% ipython --no-banner

In [1]: import numpy as np

In [2]: np.set_printoptions(precision=3, suppress=True, linewidth=120)

In [3]: def tidy(a):
   ...:     return np.round(a, 3) + 0
   ...: 

In [4]: X = np.loadtxt("m.csv", delimiter=",")

In [5]: tidy(X)
Out[5]: 
array([[ 0.27 , -0.573, -0.205,  1.035, -1.458, -1.62 ,  0.443, -0.275, -0.338,  1.288,  0.831],
       [ 1.078,  1.228, -0.856, -1.162, -0.334, -1.086, -0.088,  1.547,  0.259,  0.231, -0.66 ],
       [ 1.437, -1.016,  0.489, -1.232,  0.318, -0.67 ,  0.942, -1.107, -0.904, -0.715, -0.391],
       [-0.539,  0.381,  0.103,  0.464, -1.007,  0.644,  2.192,  0.254,  0.033, -0.18 , -1.417],
       [-0.449,  0.394,  0.759,  0.556,  0.157, -1.659,  0.003, -0.412,  1.572, -1.517, -0.192],
       [ 0.898, -0.635, -1.457,  1.675,  1.489, -0.148,  0.32 ,  0.318,  0.058, -0.177, -0.619],
       [-1.977, -0.44 , -1.121, -0.648,  0.418, -0.991,  0.237,  0.353, -1.239, -0.588,  0.068],
       [ 0.359,  1.124,  1.005,  1.14 , -0.13 , -0.218, -0.64 ,  0.395, -1.988, -0.805, -0.258],
       [-0.539, -0.844,  1.179, -0.044,  0.585, -0.6  , -0.707,  0.338,  0.001,  1.373, -1.845],
       [-0.27 ,  1.798, -0.149, -0.096,  1.207, -0.38 ,  0.617, -1.493, -0.183,  1.19 ,  0.046],
       [ 0.   ,  0.153, -1.264,  0.035, -1.19 ,  0.155, -1.287, -1.532, -0.049, -0.34 , -1.347]])

In [6]: rng = np.random.default_rng(89)

In [7]: Y = X + rng.integers(-2, 3, (11, 2)) @ rng.integers(-2, 3, (2, 11))

In [8]: tidy(Y)
Out[8]: 
array([[ 2.27 ,  3.427, -2.205,  5.035, -3.458, -3.62 , -3.557,  3.725,  3.662, -2.712, -1.169],
       [ 1.078, -0.772, -0.856, -3.162, -0.334, -0.086,  0.912,  0.547, -0.741,  3.231, -0.66 ],
       [ 0.437, -5.016,  1.489, -5.232,  1.318,  1.33 ,  3.942, -4.107, -3.904,  4.285,  0.609],
       [-4.539, -3.619,  4.103, -3.536,  2.993,  2.644,  8.192, -5.746, -5.967,  1.82 ,  2.583],
       [ 0.551,  2.394, -0.241,  2.556, -0.843, -2.659, -1.997,  1.588,  3.572, -3.517, -1.192],
       [ 1.898, -2.635, -2.457, -0.325,  0.489,  0.852,  0.32 ,  0.318,  0.058,  3.823, -1.619],
       [-2.977, -4.44 , -0.121, -4.648,  1.418,  1.009,  3.237, -2.647, -4.239,  4.412,  1.068],
       [-0.641, -2.876,  2.005, -2.86 ,  0.87 ,  1.782,  2.36 , -2.605, -4.988,  4.195,  0.742],
       [ 0.461,  3.156,  0.179,  3.956, -0.415, -2.6  , -3.707,  3.338,  3.001, -3.627, -2.845],
       [-3.27 , -0.202,  2.851, -2.096,  4.207,  0.62 ,  4.617, -5.493, -4.183,  1.19 ,  3.046],
       [ 2.   ,  4.153, -3.264,  4.035, -3.19 , -1.845, -5.287,  2.468,  3.951, -4.34 , -3.347]])

In [9]: print(tidy(np.linalg.svd(Y - X, compute_uv=False)))
[29.758  9.923  0.     0.     0.     0.     0.     0.     0.     0.     0.   ]

In [10]: print(np.linalg.matrix_rank(Y - X, tol=1e-8))
2
